>>> import numpy as np
>>> np.set_printoptions(precision=2, suppress=True, linewidth=100, sign=" ")
>>> def rnd(a):
...     return np.round(a, 2) + 0
... 
>>> M = 3 * np.eye(11) + np.ones((11, 11))
>>> print(M)
[[ 4.  1.  1.  1.  1.  1.  1.  1.  1.  1.  1.]
 [ 1.  4.  1.  1.  1.  1.  1.  1.  1.  1.  1.]
 [ 1.  1.  4.  1.  1.  1.  1.  1.  1.  1.  1.]
 [ 1.  1.  1.  4.  1.  1.  1.  1.  1.  1.  1.]
 [ 1.  1.  1.  1.  4.  1.  1.  1.  1.  1.  1.]
 [ 1.  1.  1.  1.  1.  4.  1.  1.  1.  1.  1.]
 [ 1.  1.  1.  1.  1.  1.  4.  1.  1.  1.  1.]
 [ 1.  1.  1.  1.  1.  1.  1.  4.  1.  1.  1.]
 [ 1.  1.  1.  1.  1.  1.  1.  1.  4.  1.  1.]
 [ 1.  1.  1.  1.  1.  1.  1.  1.  1.  4.  1.]
 [ 1.  1.  1.  1.  1.  1.  1.  1.  1.  1.  4.]]
>>> ev, V = np.linalg.eigh(M)
>>> vec = np.array([-2, 3, 2, 0, -3, -2, 3, 0, 1, -2, -3])
>>> print(vec @ M @ vec)
168.0
>>> print((np.sign(V[:, -1].round(6)) == np.sign(V[0, -1].round(6))).astype(int))
[ 1  1  1  1  1  1  1  1  1  1  1]
>>> print(rnd(np.linalg.eigvalsh(M[1:, 1:])))
[  3.   3.   3.   3.   3.   3.   3.   3.   3.  13.]
>>> print(rnd(vec @ M @ vec / (vec @ vec)), rnd(ev[0]), ev[-1])
3.17 3.0 14.0
>>> print(rnd(V * np.sqrt(ev) @ V.T))
[[ 1.91  0.18  0.18  0.18  0.18  0.18  0.18  0.18  0.18  0.18  0.18]
 [ 0.18  1.91  0.18  0.18  0.18  0.18  0.18  0.18  0.18  0.18  0.18]
 [ 0.18  0.18  1.91  0.18  0.18  0.18  0.18  0.18  0.18  0.18  0.18]
 [ 0.18  0.18  0.18  1.91  0.18  0.18  0.18  0.18  0.18  0.18  0.18]
 [ 0.18  0.18  0.18  0.18  1.91  0.18  0.18  0.18  0.18  0.18  0.18]
 [ 0.18  0.18  0.18  0.18  0.18  1.91  0.18  0.18  0.18  0.18  0.18]
 [ 0.18  0.18  0.18  0.18  0.18  0.18  1.91  0.18  0.18  0.18  0.18]
 [ 0.18  0.18  0.18  0.18  0.18  0.18  0.18  1.91  0.18  0.18  0.18]
 [ 0.18  0.18  0.18  0.18  0.18  0.18  0.18  0.18  1.91  0.18  0.18]
 [ 0.18  0.18  0.18  0.18  0.18  0.18  0.18  0.18  0.18  1.91  0.18]
 [ 0.18  0.18  0.18  0.18  0.18  0.18  0.18  0.18  0.18  0.18  1.91]]
>>> print(rnd(V * np.abs(ev) @ V.T))
[[ 4.  1.  1.  1.  1.  1.  1.  1.  1.  1.  1.]
 [ 1.  4.  1.  1.  1.  1.  1.  1.  1.  1.  1.]
 [ 1.  1.  4.  1.  1.  1.  1.  1.  1.  1.  1.]
 [ 1.  1.  1.  4.  1.  1.  1.  1.  1.  1.  1.]
 [ 1.  1.  1.  1.  4.  1.  1.  1.  1.  1.  1.]
 [ 1.  1.  1.  1.  1.  4.  1.  1.  1.  1.  1.]
 [ 1.  1.  1.  1.  1.  1.  4.  1.  1.  1.  1.]
 [ 1.  1.  1.  1.  1.  1.  1.  4.  1.  1.  1.]
 [ 1.  1.  1.  1.  1.  1.  1.  1.  4.  1.  1.]
 [ 1.  1.  1.  1.  1.  1.  1.  1.  1.  4.  1.]
 [ 1.  1.  1.  1.  1.  1.  1.  1.  1.  1.  4.]]
